$ python3 -q
>>> import numpy as np
>>> from numpy import linalg as LA
>>> np.set_printoptions(precision=1, suppress=True, linewidth=160, legacy="1.25")
>>> rnd = lambda a: np.round(a, 1) + 0
>>> J = np.loadtxt("arr.csv", delimiter=",")
>>> print(J)
[[ 3. -1. -2.  2. -2.  2.  2.  3.  0.]
 [ 1.  2.  0.  0. -3.  3.  0. -3.  1.]
 [ 1.  3.  1. -2. -1. -1.  0. -2. -3.]
 [ 0.  1.  2. -2.  1. -1.  1.  1.  3.]
 [ 3.  2. -2.  1. -3. -2.  1. -2. -2.]
 [ 1. -3. -2.  2. -1.  1.  2. -3. -2.]
 [-1.  3. -3. -3. -1.  1. -3.  3.  2.]
 [ 0. -1.  1. -1. -1. -1.  1.  0.  3.]
 [-1.  3.  2.  3.  1.  1.  3. -3.  1.]
 [-3.  0.  0.  1. -1.  1. -1.  2.  0.]
 [ 2. -3. -2.  2.  1. -1.  2.  6. -1.]]
>>> x0 = np.array([-1, 2, -2, 0, -1, 2, -3, 2, -1])
>>> y = J @ x0
>>> print(y)
[  5.   5.   1.  -9.  -1. -10.  29. -11. -12.  13.   0.]
>>> print(rnd(LA.pinv(J) @ J))
[[1. 0. 0. 0. 0. 0. 0. 0. 0.]
 [0. 1. 0. 0. 0. 0. 0. 0. 0.]
 [0. 0. 1. 0. 0. 0. 0. 0. 0.]
 [0. 0. 0. 1. 0. 0. 0. 0. 0.]
 [0. 0. 0. 0. 1. 0. 0. 0. 0.]
 [0. 0. 0. 0. 0. 1. 0. 0. 0.]
 [0. 0. 0. 0. 0. 0. 1. 0. 0.]
 [0. 0. 0. 0. 0. 0. 0. 1. 0.]
 [0. 0. 0. 0. 0. 0. 0. 0. 1.]]
>>> print(rnd(LA.solve(J.T @ J, J.T @ y)))
[-1.  2. -2.  0. -1.  2. -3.  2. -1.]
>>> rng = np.random.default_rng(404633)
>>> y = y + 0.1 * rng.normal(size=11)
>>> print(rnd(y))
[  4.9   4.7   1.2  -9.1  -0.9 -10.2  29.  -10.9 -12.   12.9  -0.2]
>>> b, *_ = LA.lstsq(J, y)
>>> print([round(float(LA.norm(LA.solve(J.T @ J + lam * np.eye(9), J.T @ y))), 2) for lam in (0, 1, 10, 100)])
[5.29, 5.15, 4.31, 1.85]
>>> print(rnd(b))
[-1.   2.  -2.   0.  -1.   1.9 -3.   2.  -1. ]
